$ ipython --no-banner

In [1]: import numpy as np

In [2]: import numpy.linalg as la

In [3]: np.set_printoptions(suppress=True, linewidth=100)

In [4]: tidy = lambda a: np.round(a, 2) + 0

In [5]: rng = np.random.default_rng(364207)

In [6]: A = np.triu(rng.random((7, 7)) < 0.4, 1).astype(int)

In [7]: A = A + A.T

In [8]: A
Out[8]: 
array([[0, 1, 1, 1, 0, 0, 1],
       [1, 0, 0, 1, 0, 0, 1],
       [1, 0, 0, 0, 1, 0, 1],
       [1, 1, 0, 0, 0, 1, 0],
       [0, 0, 1, 0, 0, 0, 1],
       [0, 0, 0, 1, 0, 0, 1],
       [1, 1, 1, 0, 1, 1, 0]])

In [9]: W1 = np.array([[0, -2, 1],
   ...:     [-3, 1, -2],
   ...:     [2, 0, 2],
   ...:     [2, -3, -3],
   ...:     [-3, 3, 2],
   ...:     [-2, -3, 3],
   ...:     [-3, 0, -3]])

In [10]: b = np.array([1, 1, 2])

In [11]: hid = np.maximum(A @ W1 + b, 0)

In [12]: hid
Out[12]: 
array([[0, 0, 0],
       [0, 0, 0],
       [0, 2, 2],
       [0, 0, 4],
       [0, 1, 1],
       [0, 0, 0],
       [0, 0, 8]])

In [13]: la.matrix_rank(hid)
Out[13]: np.int64(2)

In [14]: print((hid > 0).astype(int))
[[0 0 0]
 [0 0 0]
 [0 1 1]
 [0 0 1]
 [0 1 1]
 [0 0 0]
 [0 0 1]]

In [15]: W2 = np.array([[4, -2], [3, 0], [-5, -3]])

In [16]: print(W1 @ W2)
[[-11  -3]
 [  1  12]
 [ -2 -10]
 [ 14   5]
 [-13   0]
 [-32  -5]
 [  3  15]]

In [17]: (hid @ W2).round(6).argmax(axis=1)
Out[17]: array([0, 0, 0, 1, 0, 0, 1])

In [18]: vals, evecs = la.eigh(A)

In [19]: tidy(la.eigvalsh(A + 4 * np.eye(7)))
Out[19]: array([1.69, 2.37, 3.32, 3.54, 4.38, 5.32, 7.38])

In [20]: tidy(evecs.T @ evecs)
Out[20]: 
array([[1., 0., 0., 0., 0., 0., 0.],
       [0., 1., 0., 0., 0., 0., 0.],
       [0., 0., 1., 0., 0., 0., 0.],
       [0., 0., 0., 1., 0., 0., 0.],
       [0., 0., 0., 0., 1., 0., 0.],
       [0., 0., 0., 0., 0., 1., 0.],
       [0., 0., 0., 0., 0., 0., 1.]])

In [21]: tidy(evecs.T @ A @ evecs)
Out[21]: 
array([[-2.31,  0.  ,  0.  ,  0.  ,  0.  ,  0.  ,  0.  ],
       [ 0.  , -1.63,  0.  ,  0.  ,  0.  ,  0.  ,  0.  ],
       [ 0.  ,  0.  , -0.68,  0.  ,  0.  ,  0.  ,  0.  ],
       [ 0.  ,  0.  ,  0.  , -0.46,  0.  ,  0.  ,  0.  ],
       [ 0.  ,  0.  ,  0.  ,  0.  ,  0.38,  0.  ,  0.  ],
       [ 0.  ,  0.  ,  0.  ,  0.  ,  0.  ,  1.32,  0.  ],
       [ 0.  ,  0.  ,  0.  ,  0.  ,  0.  ,  0.  ,  3.38]])

In [22]: tidy(la.svd(A, compute_uv=False))
Out[22]: array([3.38, 2.31, 1.63, 1.32, 0.68, 0.46, 0.38])

In [23]: tidy(vals.sum()), np.trace(A)
Out[23]: (np.float64(0.0), np.int64(0))

In [24]: np.unique(vals.round(6) + 0, return_counts=True)[1]
Out[24]: array([1, 1, 1, 1, 1, 1, 1])

In [25]: tidy(vals)
Out[25]: array([-2.31, -1.63, -0.68, -0.46,  0.38,  1.32,  3.38])

In [26]: np.abs(evecs[:, -1]).round(6).argmax()
Out[26]: np.int64(6)
